$ ipython --no-banner

In [1]: import numpy as np

In [2]: from numpy import linalg as LA

In [3]: np.set_printoptions(precision=3, suppress=True, linewidth=140)

In [4]: def tidy(a):
   ...:     return np.round(a, 3) + 0
   ...: 

In [5]: A = np.loadtxt("case0.csv", delimiter=",")

In [6]: A
Out[6]: 
array([[ 0.,  1.,  0.],
       [-2.,  0.,  0.],
       [ 0.,  0., -3.]])

In [7]: tidy(np.abs(LA.eigvals(A)).max())
Out[7]: np.float64(3.0)

In [8]: tidy(LA.det(A))
Out[8]: np.float64(-6.0)

In [9]: np.trace(A)
Out[9]: np.float64(-3.0)

In [10]: np.allclose(A @ A.T, A.T @ A)
Out[10]: False

In [11]: (A - A.T) / 2
Out[11]: 
array([[ 0. ,  1.5,  0. ],
       [-1.5,  0. ,  0. ],
       [ 0. ,  0. ,  0. ]])

In [12]: proj = np.triu(np.array([[2, 0, 0], [1, -3, 2], [-1, -3, 1]]), 1) + np.eye(3)

In [13]: B = proj @ A @ LA.inv(proj)

In [14]: tidy(np.poly(B))
Out[14]: array([1., 3., 2., 6.])

In [15]: LA.matrix_rank(B)
Out[15]: np.int64(3)

In [16]: tidy(LA.svd(A, compute_uv=False))
Out[16]: array([3., 2., 1.])

In [17]: tidy(LA.pinv(A))
Out[17]: 
array([[ 0.   , -0.5  ,  0.   ],
       [ 1.   ,  0.   ,  0.   ],
       [ 0.   ,  0.   , -0.333]])

In [18]: tidy(LA.norm(A, axis=0))
Out[18]: array([2., 1., 3.])

In [19]: A @ A.T
Out[19]: 
array([[1., 0., 0.],
       [0., 4., 0.],
       [0., 0., 9.]])

In [20]: np.flatnonzero(LA.matrix_power((A != 0) + (A.T != 0) + np.eye(3), 3)[1])
Out[20]: array([0, 1])

In [21]: tidy(LA.det(A))
Out[21]: np.float64(-6.0)

In [22]: A @ A
Out[22]: 
array([[-2.,  0.,  0.],
       [ 0., -2.,  0.],
       [ 0.,  0.,  9.]])
